$ python -q
>>> import numpy as np
>>> np.set_printoptions(precision=2, suppress=True, linewidth=120)
>>> out = np.array([[-1, 2], [0, -3]])
>>> C = np.array([[8, 5, 8], [1, 5, 9], [4, 8, 5]])
>>> data = np.kron(out, C)
>>> print(data)
[[ -8  -5  -8  16  10  16]
 [ -1  -5  -9   2  10  18]
 [ -4  -8  -5   8  16  10]
 [  0   0   0 -24 -15 -24]
 [  0   0   0  -3 -15 -27]
 [  0   0   0 -12 -24 -15]]
>>> rng = np.random.default_rng(8082)
>>> out = data + rng.integers(-2, 3, (6, 1)) @ rng.integers(-2, 3, (1, 6))
>>> print(out)
[[ -8  -9  -6  12   6  18]
 [ -1  -3 -10   4  12  17]
 [ -4  -4  -7  12  20   8]
 [  0  -2   1 -26 -17 -23]
 [  0   2  -1  -1 -13 -28]
 [  0   0   0 -12 -24 -15]]
>>> print(np.abs(out - data).sum(axis=1))
[16  8 16  8  8  0]
>>> print(np.round(np.linalg.svd(out - data, compute_uv=False), 2) + 0)
[12.41  0.    0.    0.    0.    0.  ]
>>> print(np.linalg.matrix_rank(out - data, tol=1e-8))
1
>>> K = np.load("test3.npy")
>>> print(K)
[[-1 -3  2  2  1 -2 -1  2  1  3]
 [ 0 -2  0  0  2  3 -3 -2  3  1]
 [ 0  0  2  3 -2  2  2 -2 -3  1]
 [ 0  0  0  0  3  3 -1  3  1  2]
 [ 0  0  0  0  0  2 -2  1 -3 -3]
 [ 0  0  0  0  0  1  0 -3  1  3]
 [ 0  0  0  0  0  0  1  1  1 -3]
 [ 0  0  0  0  0  0  0  0  1  1]
 [ 0  0  0  0  0  0  0  0  3  3]
 [ 0  0  0  0  0  0  0  0  0  3]]
>>> print(np.round(np.trace(np.linalg.pinv(K) @ K), 2))
9.0
>>> print(np.linalg.lstsq(K[:-1].T, K[-1])[2])
8
>>> print(np.unique(K.round(6), axis=0).shape)
(10, 10)
>>> print(np.argsort(-np.linalg.norm(K, axis=0).round(6), kind="stable")[:3])
[9 8 7]
>>> print(round(np.linalg.norm(K, 2) / np.linalg.norm(K), 2))
0.61
>>> print(np.linalg.cond(K) > 100)
True
>>> Uu, s, Vt = np.linalg.svd(K, full_matrices=False)
>>> print(np.allclose(Uu * s @ Vt, K))
True
>>> print(np.round(Vt @ Vt.T, 2) + 0)
[[1. 0. 0. 0. 0. 0. 0. 0. 0. 0.]
 [0. 1. 0. 0. 0. 0. 0. 0. 0. 0.]
 [0. 0. 1. 0. 0. 0. 0. 0. 0. 0.]
 [0. 0. 0. 1. 0. 0. 0. 0. 0. 0.]
 [0. 0. 0. 0. 1. 0. 0. 0. 0. 0.]
 [0. 0. 0. 0. 0. 1. 0. 0. 0. 0.]
 [0. 0. 0. 0. 0. 0. 1. 0. 0. 0.]
 [0. 0. 0. 0. 0. 0. 0. 1. 0. 0.]
 [0. 0. 0. 0. 0. 0. 0. 0. 1. 0.]
 [0. 0. 0. 0. 0. 0. 0. 0. 0. 1.]]
>>> print(np.abs(Uu[:, 0]).round(6).argmax())
1
>>> print(np.abs(Vt[0]))
[0.04 0.23 0.06 0.04 0.28 0.1  0.21 0.02 0.54 0.72]
>>> print(s.round(2) + 0)
[9.41 7.18 6.21 5.67 4.07 3.03 1.17 0.29 0.22 0.  ]
>>> print(np.round(np.sqrt((s ** 2).sum()), 2), round(float(np.linalg.norm(K)), 2))
15.43 15.43
>>> print((s > 1e-8).sum())
9
>>> print(np.cumsum(s ** 2) / np.sum(s ** 2))
[0.37 0.59 0.75 0.89 0.96 0.99 1.   1.   1.   1.  ]
>>> C = np.sign(np.array([[2, 3, 2, 6], [3, 3, 6, 8], [6, 3, 0, 0], [3, 9, 6, 4]]))
>>> out = (np.tril(C, -1) + np.eye(4)) @ (np.triu(C, 1) + np.eye(4))
>>> ev = np.array([-1, 0, -1, 1])
>>> mat = np.rint(out * ev @ np.linalg.inv(out)) + 0
>>> print(mat)
[[-2.  2. -2.  1.]
 [-2.  3. -4.  2.]
 [-2.  4. -5.  2.]
 [-2.  4. -6.  3.]]
>>> Uu, s, Vt = np.linalg.svd(mat)
>>> print(np.argmax(s[:-1] / (s[1:] + 1e-6)) + 1)
3
>>> print(s.round(2) + 0)
[12.57  1.26  0.56  0.  ]
>>> out = Uu[:, :3] @ np.diag(s[:3]) @ Vt[:3]
>>> print(out)
[[-2.  2. -2.  1.]
 [-2.  3. -4.  2.]
 [-2.  4. -5.  2.]
 [-2.  4. -6.  3.]]
>>> arr = np.loadtxt("out17.csv", delimiter=",")
>>> print(arr.round(2) + 0)
[[-0.1  -0.4   0.02 -0.18  0.07  0.31  0.38 -0.04  0.17  0.51 -0.51  0.02]
 [ 0.29 -0.23 -0.44 -0.04 -0.16 -0.11  0.05  0.39 -0.51  0.37  0.24  0.13]
 [-0.07  0.33 -0.53 -0.27 -0.02  0.   -0.27 -0.26 -0.03 -0.05 -0.4   0.47]
 [ 0.02 -0.26 -0.06 -0.57 -0.02 -0.08 -0.29 -0.1   0.49  0.17  0.48  0.02]
 [-0.2  -0.39 -0.34  0.33 -0.34 -0.15  0.39 -0.27  0.22 -0.3   0.17  0.24]
 [-0.17 -0.17 -0.17  0.14  0.11 -0.65 -0.24 -0.24 -0.06  0.22 -0.24 -0.48]
 [-0.29 -0.23  0.27 -0.24  0.03  0.14 -0.04 -0.52 -0.63 -0.03  0.19  0.09]
 [ 0.32  0.31 -0.31 -0.19 -0.18  0.23  0.33 -0.38 -0.03 -0.02  0.1  -0.56]
 [-0.69  0.2  -0.15  0.09 -0.41  0.3  -0.19  0.22  0.01  0.22  0.13 -0.22]
 [-0.2  -0.1  -0.42  0.16  0.77  0.29  0.01  0.05  0.01 -0.1   0.22 -0.1 ]
 [ 0.   -0.41 -0.12 -0.32 -0.14  0.13 -0.17  0.31 -0.11 -0.6  -0.31 -0.3 ]
 [-0.37  0.26  0.02 -0.45  0.15 -0.41  0.55  0.27 -0.06 -0.11  0.05  0.02]]
>>> z = rng.permutation(12)
>>> print(z)
[ 4 11  1  2  6  7  8  9  3  5 10  0]
>>> out = arr[z][:, z]
>>> print(np.diag(out))
[-0.34  0.02 -0.23 -0.53 -0.04 -0.38  0.01 -0.1  -0.57 -0.65 -0.31 -0.1 ]
>>> print(np.sort(np.abs(np.linalg.eigvals(out))))
[1. 1. 1. 1. 1. 1. 1. 1. 1. 1. 1. 1.]
>>> print(np.allclose(out, arr))
False
>>> out = arr + rng.integers(-2, 3, (12, 2)) @ rng.integers(-2, 3, (2, 12))
>>> print(out.round(2) + 0)
[[-0.1  -0.4   0.02 -0.18  0.07  0.31  0.38 -0.04  0.17  0.51 -0.51  0.02]
 [-1.71 -2.23  0.56  1.96  1.84 -4.11 -0.95  3.39  2.49 -3.63  1.24 -0.87]
 [ 3.93  4.33  5.47  3.73 -0.02  0.   -2.27 -2.26 -2.03 -0.05  1.6  -5.53]
 [ 2.02  1.74 -3.06 -4.57 -3.02  5.92  1.71 -4.1  -3.51  6.17 -1.52  3.02]
 [-2.2  -2.39  0.66  2.33  1.66 -4.15 -0.61  2.73  3.22 -4.3   1.17 -0.76]
 [-2.17 -2.17 -3.17 -1.86  0.11 -0.65  0.76  0.76  0.94  0.22 -1.24  2.52]
 [-4.29 -4.23  2.27  3.76  4.03 -7.86 -2.04  5.48  5.37 -8.03  2.19 -1.91]
 [ 0.32  0.31 -2.31 -2.19 -1.18  2.23  1.33 -1.38 -1.03  1.98 -0.9   1.44]
 [ 3.31  4.2   3.85  2.09 -1.41  2.3  -1.19 -2.78 -2.99  2.22  1.13 -4.22]
 [-2.2  -2.1  -3.42 -1.84  0.77  0.29  1.01  1.05  1.01 -0.1  -0.78  2.9 ]
 [ 0.   -0.41  3.88  3.68  1.86 -3.87 -2.17  2.31  1.89 -4.6   1.69 -4.3 ]
 [-4.37 -3.74 -1.98 -0.45  2.15 -4.41  0.55  4.27  3.94 -4.11  0.05  2.02]]
>>> print(np.round(np.linalg.svd(out - arr, compute_uv=False), 2) + 0)
[27.43 19.1   0.    0.    0.    0.    0.    0.    0.    0.    0.    0.  ]
>>> print(np.abs(out - arr).sum(axis=1))
[ 0. 26. 32. 41. 26. 16. 52. 15. 31. 16. 30. 30.]
>>> r0, v = out[2], out[10]
>>> print(round(r0 @ v, 2))
55.7
>>> pr = (r0 @ v) / (r0 @ r0) * r0
>>> print(pr.round(2) + 0)
[ 1.74  1.92  2.43  1.65 -0.01  0.   -1.01 -1.   -0.9  -0.02  0.71 -2.45]
>>> E = np.loadtxt("arr.csv", delimiter=",")
>>> print(E)
[[ 0.11 -0.16 -1.37  1.39 -1.86  0.04  2.18 -0.98  0.   -0.65  1.36]
 [ 0.28  0.34 -0.97  0.18 -1.22 -1.76 -0.23  1.48  1.76 -0.37  1.18]
 [ 0.76  2.61  1.67  2.21 -5.54  3.46  5.19  2.56  1.48 -2.34 -0.41]
 [ 0.4   0.05 -1.5  -2.35  1.65  2.06  1.24  3.29 -1.06  0.37  1.73]
 [ 0.89 -1.25 -1.91 -0.29 -4.26  0.75  2.67 -0.46 -0.55 -0.44 -2.89]
 [-2.49 -2.05 -3.1  -0.64 -1.94 -1.77  0.08 -0.51 -2.1  -0.71 -2.16]
 [ 2.59 -0.14 -0.99  1.53  0.54  1.83  0.38 -0.53 -0.29 -3.17 -1.72]
 [-0.19  3.7   2.54  0.31  0.23 -0.73 -0.99  2.25  2.17  1.38 -0.09]
 [ 0.5  -0.06  3.57  2.37  0.69 -2.16 -2.53 -1.3  -0.82 -0.27  0.44]
 [ 0.15 -0.35  1.94 -0.95 -2.44 -1.29 -0.99 -0.57  0.13 -0.31 -1.78]
 [ 0.68  1.1   2.44  2.48  1.64  0.   -1.78 -2.32  0.79 -0.91 -0.7 ]
 [ 1.65  2.11 -3.87 -1.75 -2.87 -1.49  0.7  -0.54  0.59 -0.46 -1.61]
 [ 1.    0.59 -0.75 -0.2  -0.95  2.41  0.7  -0.77  3.25  0.85  2.43]
 [-1.55 -4.43 -4.14 -0.43  1.44 -0.36 -1.73 -0.34 -2.15  1.81 -2.14]
 [ 0.68 -0.16  0.32  5.11 -3.02 -1.31  0.18 -0.06 -1.57 -0.07 -2.03]
 [ 0.52 -1.84  0.33 -0.6   0.89 -0.05  0.66  1.89 -1.41  0.32  0.46]
 [-2.66 -1.63 -3.19 -4.45  0.74 -0.42 -1.9  -1.3  -1.81  0.26  2.49]
 [ 1.76 -1.32  2.17  1.36 -3.76  1.64  2.14  1.81  1.21 -0.98 -3.25]
 [ 0.57  0.71 -1.44 -1.03  2.84  0.17  1.09  3.01 -1.03 -0.13 -2.13]
 [ 0.61  0.07 -0.33  4.43 -0.3   2.48 -0.33  2.39 -2.15  0.85  1.7 ]
 [-0.35 -3.66 -0.34 -0.97 -3.47  2.94  4.02  3.59  0.32 -1.15  0.1 ]
 [ 0.37  1.77  1.11 -1.83  0.26 -0.62 -2.13  1.25  0.68  1.25  0.29]
 [ 1.23 -2.25 -1.42 -1.24  1.61  2.17  1.61  0.29 -0.99  0.3  -1.56]
 [ 0.63 -2.26  3.97  4.2   0.92  1.79 -0.17 -0.99  2.42  1.55  0.32]
 [-1.23 -1.76 -0.52 -2.48 -0.72 -0.15  1.91  1.17 -2.74  1.14  0.2 ]
 [ 0.07  2.3   3.93 -0.69 -0.97  2.78  2.3   3.9  -0.73 -0.02 -1.44]
 [-0.8   0.29  0.89  2.67  1.39  0.76  0.79  1.47 -1.28  1.07 -0.68]
 [-0.06 -0.28  1.7   3.15 -0.07  2.43 -0.06  0.01 -0.77  0.64  1.45]
 [ 0.28 -1.85  0.96  2.08 -0.86  1.09 -0.68  0.62  2.92  2.1  -0.16]
 [-2.61 -1.91 -1.01 -1.27  2.77 -1.92  0.45 -0.46 -0.74  0.38 -2.12]]
>>> d = np.linalg.norm(E[:, None] - E[None], axis=-1)
>>> print(d.mean(axis=1).argmax())
2
>>> print(d[6].round(6).argsort(kind="stable")[:4])
[ 6 22  0 10]
>>> print(d[:5, :5])
[[ 0.    4.54  8.55  7.21  5.49]
 [ 4.54  0.    9.97  6.62  7.32]
 [ 8.55  9.97  0.   11.21  8.5 ]
 [ 7.21  6.62 11.21  0.    9.02]
 [ 5.49  7.32  8.5   9.02  0.  ]]
>>> print(d.shape)
(30, 30)
>>> print(np.unravel_index(d.round(6).argmax(), d.shape))
(np.int64(2), np.int64(13))
>>> Xc = E - E.mean(axis=0)
>>> Uu, s, Vt = np.linalg.svd(Xc, full_matrices=False)
>>> print(np.round(Vt[0] * np.sign(Vt[0, np.abs(Vt[0]).argmax()]), 2) + 0)
[ 0.24  0.28  0.52  0.49 -0.33  0.28  0.22  0.15  0.28 -0.1   0.  ]
>>> print(np.abs(Uu[:, 0]).argmax())
2
>>> print(np.round(Xc.mean(axis=0), 2) + 0)
[0. 0. 0. 0. 0. 0. 0. 0. 0. 0. 0.]
>>> print((np.sign(Uu[:, 0]) == np.sign(Uu[0, 0])).astype(int))
[1 0 1 0 1 0 1 1 1 1 1 0 1 0 1 0 0 1 0 1 1 0 0 1 0 1 1 1 1 0]
>>> print(np.searchsorted(np.cumsum(s ** 2) / (s ** 2).sum(), 0.9) + 1)
7
>>> print(s)
[16.77 14.4  11.38 10.39  8.83  7.78  7.28  5.91  4.67  4.18  3.34]
>>> print(np.linalg.matrix_rank(Xc))
11
>>> print(round((s ** 2).sum() ** 2 / (s ** 4).sum(), 2))
6.09
>>> print(s ** 2 / (s ** 2).sum())
[0.28 0.21 0.13 0.11 0.08 0.06 0.05 0.03 0.02 0.02 0.01]
>>> print(np.abs(Vt[0]).argmax())
2
>>> print(np.abs(Vt[-1]))
[0.51 0.02 0.11 0.06 0.06 0.34 0.49 0.22 0.2  0.5  0.15]
